% ipython --no-banner

In [1]: import numpy as np

In [2]: np.set_printoptions(precision=3, suppress=True, linewidth=120)

In [3]: M = np.load("run10.npy")

In [4]: print(M)
[[ 0  0  0  0  0  0  0  0  0  0  0  0  0  0  0]
 [ 0  0  0  0  0  0  0  0  0  0  0  0  0  0  0]
 [ 0  0  0  0  0  0  0  0  0  0  0  0  0  0  0]
 [ 0  6 -6 -2  0  4 -4 -6 -6  4  2 -6  4  2  2]
 [ 0  6 -6 -2  0  4 -4 -6 -6  4  2 -6  4  2  2]
 [ 0  0  0  0  0  0  0  0  0  0  0  0  0  0  0]]

In [5]: # column 4 repeats column 0

In [6]: U, sv, VT = np.linalg.svd(M)

In [7]: vecs = VT[:(sv > 1e-8).sum()]

In [8]: rng = np.random.default_rng(239769)

In [9]: vec = M[2] + 4 * M[0] + rng.integers(2) * np.eye(15)[12]

In [10]: print(vec)
[0. 0. 0. 0. 0. 0. 0. 0. 0. 0. 0. 0. 0. 0. 0.]

In [11]: print(np.diag(vecs.T @ vecs))
[0.    0.138 0.138 0.015 0.    0.062 0.062 0.138 0.138 0.062 0.015 0.138 0.062 0.015 0.015]

In [12]: print(np.linalg.matrix_rank(np.vstack([M, vec])))
1

In [13]: rank = np.linalg.matrix_rank(M)

In [14]: print(rank)
1

In [15]: N = np.linalg.svd(M)[2][rank:].T

In [16]: print([int(np.linalg.matrix_rank(np.delete(M, i, axis=0))) for i in range(6)])
[1, 1, 1, 1, 1, 1]

In [17]: print([int(np.linalg.matrix_rank(M[:i])) for i in range(1, len(M) + 1)])
[0, 0, 0, 1, 1, 1]

In [18]: X = np.load("w.npy")

In [19]: print(X)
[[ 0.15 -0.6   0.27 -0.27  0.12 -0.12 -0.03  0.21  0.03  0.24  0.42 -0.3   0.24  0.21]
 [ 1.4  -5.6   2.52 -2.52  1.12 -1.12 -0.28  1.96  0.28  2.24  3.92 -2.8   2.24  1.96]
 [ 0.65 -2.6   1.17 -1.17  0.52 -0.52 -0.13  0.91  0.13  1.04  1.82 -1.3   1.04  0.91]
 [ 0.3  -1.2   0.54 -0.54  0.24 -0.24 -0.06  0.42  0.06  0.48  0.84 -0.6   0.48  0.42]
 [ 0.    0.    0.    0.    0.    0.    0.    0.    0.    0.    0.    0.    0.    0.  ]
 [-0.15  0.6  -0.27  0.27 -0.12  0.12  0.03 -0.21 -0.03 -0.24 -0.42  0.3  -0.24 -0.21]
 [-0.3   1.2  -0.54  0.54 -0.24  0.24  0.06 -0.42 -0.06 -0.48 -0.84  0.6  -0.48 -0.42]]

In [20]: # null space of dimension 13

In [21]: U, sv, VT = np.linalg.svd(X)

In [22]: print(sv.round(3) + 0)
[10.919  0.     0.     0.     0.     0.     0.   ]

In [23]: print(np.argmax(sv[:-1] / (sv[1:] + 1e-6)) + 1)
1

In [24]: A2 = U[:, :1] @ np.diag(sv[:1]) @ VT[:1]

In [25]: print(np.linalg.matrix_rank(X, rtol=0.05))
1

In [26]: print(A2)
[[ 0.15 -0.6   0.27 -0.27  0.12 -0.12 -0.03  0.21  0.03  0.24  0.42 -0.3   0.24  0.21]
 [ 1.4  -5.6   2.52 -2.52  1.12 -1.12 -0.28  1.96  0.28  2.24  3.92 -2.8   2.24  1.96]
 [ 0.65 -2.6   1.17 -1.17  0.52 -0.52 -0.13  0.91  0.13  1.04  1.82 -1.3   1.04  0.91]
 [ 0.3  -1.2   0.54 -0.54  0.24 -0.24 -0.06  0.42  0.06  0.48  0.84 -0.6   0.48  0.42]
 [ 0.    0.    0.    0.    0.    0.    0.    0.    0.    0.    0.    0.    0.    0.  ]
 [-0.15  0.6  -0.27  0.27 -0.12  0.12  0.03 -0.21 -0.03 -0.24 -0.42  0.3  -0.24 -0.21]
 [-0.3   1.2  -0.54  0.54 -0.24  0.24  0.06 -0.42 -0.06 -0.48 -0.84  0.6  -0.48 -0.42]]

In [27]: print(round(np.linalg.norm(X - A2) / np.linalg.norm(X), 3))
0.0
